$ python -q
>>> import numpy as np
>>> np.set_printoptions(precision=1, suppress=True, linewidth=140)
>>> tidy = lambda a: np.round(a, 1) + 0
>>> mat = np.load("sample1.npy")
>>> mat
array([[6., 1., 1., 1., 1., 1., 1., 1., 1., 1., 1., 1., 1.],
       [1., 6., 1., 1., 1., 1., 1., 1., 1., 1., 1., 1., 1.],
       [1., 1., 6., 1., 1., 1., 1., 1., 1., 1., 1., 1., 1.],
       [1., 1., 1., 6., 1., 1., 1., 1., 1., 1., 1., 1., 1.],
       [1., 1., 1., 1., 6., 1., 1., 1., 1., 1., 1., 1., 1.],
       [1., 1., 1., 1., 1., 6., 1., 1., 1., 1., 1., 1., 1.],
       [1., 1., 1., 1., 1., 1., 6., 1., 1., 1., 1., 1., 1.],
       [1., 1., 1., 1., 1., 1., 1., 6., 1., 1., 1., 1., 1.],
       [1., 1., 1., 1., 1., 1., 1., 1., 6., 1., 1., 1., 1.],
       [1., 1., 1., 1., 1., 1., 1., 1., 1., 6., 1., 1., 1.],
       [1., 1., 1., 1., 1., 1., 1., 1., 1., 1., 6., 1., 1.],
       [1., 1., 1., 1., 1., 1., 1., 1., 1., 1., 1., 6., 1.],
       [1., 1., 1., 1., 1., 1., 1., 1., 1., 1., 1., 1., 6.]])
>>> tidy(np.sort(np.abs(np.fft.fft(mat[0])))), tidy(np.sort(np.linalg.svd(mat, compute_uv=False)))
(array([ 5.,  5.,  5.,  5.,  5.,  5.,  5.,  5.,  5.,  5.,  5.,  5., 18.]), array([ 5.,  5.,  5.,  5.,  5.,  5.,  5.,  5.,  5.,  5.,  5.,  5., 18.]))
>>> mat @ (-1.0) ** np.arange(13)
array([ 6., -4.,  6., -4.,  6., -4.,  6., -4.,  6., -4.,  6., -4.,  6.])
>>> np.allclose(mat @ mat.T, mat.T @ mat)
True
>>> mat @ np.ones(13)
array([18., 18., 18., 18., 18., 18., 18., 18., 18., 18., 18., 18., 18.])
>>> tidy(np.fft.fft(mat[0]))
array([18.+0.j,  5.+0.j,  5.+0.j,  5.+0.j,  5.+0.j,  5.+0.j,  5.+0.j,  5.+0.j,  5.+0.j,  5.+0.j,  5.+0.j,  5.+0.j,  5.+0.j])
>>> rng = np.random.default_rng(4899)
>>> lab = rng.permutation(13)
>>> lab
array([11, 12,  8,  0,  2,  4,  1,  6,  7,  9,  3, 10,  5])
>>> Y = mat[lab][:, lab]
>>> np.allclose(Y, mat)
True
>>> tidy(np.sort(np.abs(np.linalg.eigvals(Y))))
array([ 5.,  5.,  5.,  5.,  5.,  5.,  5.,  5.,  5.,  5.,  5.,  5., 18.])
>>> ev, V = np.linalg.eigh(mat)
>>> vec = np.array([2, 7, 7, 9, 0, 2, 8, 0, 9, 9, 8, 0, 3])
>>> np.abs(mat).sum(axis=1).max(), tidy(np.abs(ev).max())
(np.float64(18.0), np.float64(18.0))
>>> tidy(vec @ mat @ vec / (vec @ vec)), tidy(ev[0]), tidy(ev[-1])
(np.float64(13.4), np.float64(5.0), np.float64(18.0))
>>> tidy(np.linalg.eigvalsh(mat[1:, 1:]))
array([ 5.,  5.,  5.,  5.,  5.,  5.,  5.,  5.,  5.,  5.,  5., 17.])
>>> W = np.array([[1, 2, 1, 2, 0],
...     [1, 0, 3, 0, 0],
...     [2, 2, 1, 1, 2],
...     [2, 0, 3, 1, 1],
...     [1, 2, 3, 1, 0],
...     [2, 1, 2, 2, 2],
...     [2, 1, 1, 2, 2],
...     [0, 1, 1, 2, 3],
...     [0, 3, 3, 3, 3],
...     [1, 2, 2, 0, 1],
...     [3, 0, 2, 3, 1],
...     [1, 1, 3, 2, 1],
...     [2, 3, 1, 3, 2]])
>>> c = np.array([-3, -1, 3, 0, 3])
>>> hid = np.maximum(mat @ W + c, 0)
>>> np.linalg.matrix_rank(hid)
np.int64(5)
>>> C = np.array([[0, 0, 2], [2, 0, 0], [2, 1, 0], [2, 2, 0], [0, 1, 1]])
>>> hid @ C
array([[186., 119.,  61.],
       [166., 109.,  61.],
       [176., 119.,  81.],
       [176., 124.,  76.],
       [196., 119.,  61.],
       [186., 134.,  81.],
       [176., 129.,  81.],
       [176., 134.,  66.],
       [226., 154.,  66.],
       [176., 109.,  66.],
       [186., 139.,  86.],
       [196., 134.,  66.],
       [206., 139.,  81.]])
>>> data = np.loadtxt("arr.csv", delimiter=",")
>>> data
array([[-1.8, -0.3,  2.2,  1.1, -1.4,  0.2,  0.6, -1.3, -1.1],
       [-0.1,  0. ,  0.1,  0.1, -0.1,  0. ,  0. , -0.1, -0.1],
       [ 0. ,  0. ,  0. ,  0. ,  0. ,  0. ,  0. ,  0. ,  0. ],
       [ 0.3,  0.1, -0.4, -0.2,  0.3,  0. , -0.1,  0.2,  0.2],
       [ 1. ,  0.2, -1.3, -0.6,  0.8, -0.1, -0.4,  0.7,  0.6],
       [ 0.7,  0.1, -0.8, -0.4,  0.5, -0.1, -0.2,  0.5,  0.4],
       [ 0.3,  0.1, -0.4, -0.2,  0.3,  0. , -0.1,  0.2,  0.2],
       [ 0.2,  0. , -0.3, -0.1,  0.2,  0. , -0.1,  0.2,  0.1],
       [-0.7, -0.1,  0.8,  0.4, -0.5,  0.1,  0.2, -0.5, -0.4],
       [ 0. ,  0. ,  0. ,  0. ,  0. ,  0. ,  0. ,  0. ,  0. ],
       [ 0.8,  0.1, -1. , -0.5,  0.6, -0.1, -0.3,  0.6,  0.5],
       [ 0.6,  0.1, -0.7, -0.4,  0.4,  0. , -0.2,  0.4,  0.4],
       [-0.2,  0. ,  0.3,  0.1, -0.2,  0. ,  0.1, -0.2, -0.1],
       [ 0.4,  0.1, -0.6, -0.3,  0.4,  0. , -0.2,  0.3,  0.3]])
>>> W = np.array([[3, 3, 0, 3, 1, 0],
...     [1, 2, 0, 0, 1, 0],
...     [1, 3, 0, 1, 3, 3],
...     [3, 2, 1, 3, 1, 2],
...     [0, 0, 0, 0, 2, 0],
...     [2, 0, 0, 1, 1, 3],
...     [1, 3, 2, 1, 3, 0],
...     [3, 1, 1, 1, 3, 0],
...     [0, 0, 3, 3, 1, 3]])
>>> c = np.array([-2, 0, 1, 1, 0, -1])
>>> hid = np.maximum(data @ W + c, 0)
>>> tidy((hid > 0).mean(axis=0))
array([0. , 0.3, 0.9, 0.9, 0.4, 0.1])
>>> (hid > 0).astype(int)
array([[0, 1, 0, 0, 0, 1],
       [0, 1, 1, 1, 0, 0],
       [0, 0, 1, 1, 0, 0],
       [0, 0, 1, 1, 1, 0],
       [0, 0, 1, 1, 0, 0],
       [0, 0, 1, 1, 1, 0],
       [0, 0, 1, 1, 1, 0],
       [0, 0, 1, 1, 1, 0],
       [0, 1, 1, 0, 0, 1],
       [0, 0, 1, 1, 0, 0],
       [0, 0, 1, 1, 0, 0],
       [0, 0, 1, 1, 1, 0],
       [0, 1, 1, 1, 0, 0],
       [0, 0, 1, 1, 0, 0]])
>>> C = np.array([[2, 0], [4, 2], [2, 1], [5, 1], [3, 3], [0, 0]])
>>> W @ C
array([[36, 12],
       [13,  7],
       [28, 16],
       [34, 11],
       [ 6,  6],
       [12,  4],
       [32, 18],
       [26, 13],
       [24,  9]])
>>> vec = np.ones(13)
>>> for _ in range(3):
...     vec = mat @ vec
...     vec /= np.linalg.norm(vec)
...     print(round(vec @ mat @ vec, 1))
... 
18.0
18.0
18.0
>>> tidy(np.linalg.eigvalsh(mat)[-1])
np.float64(18.0)
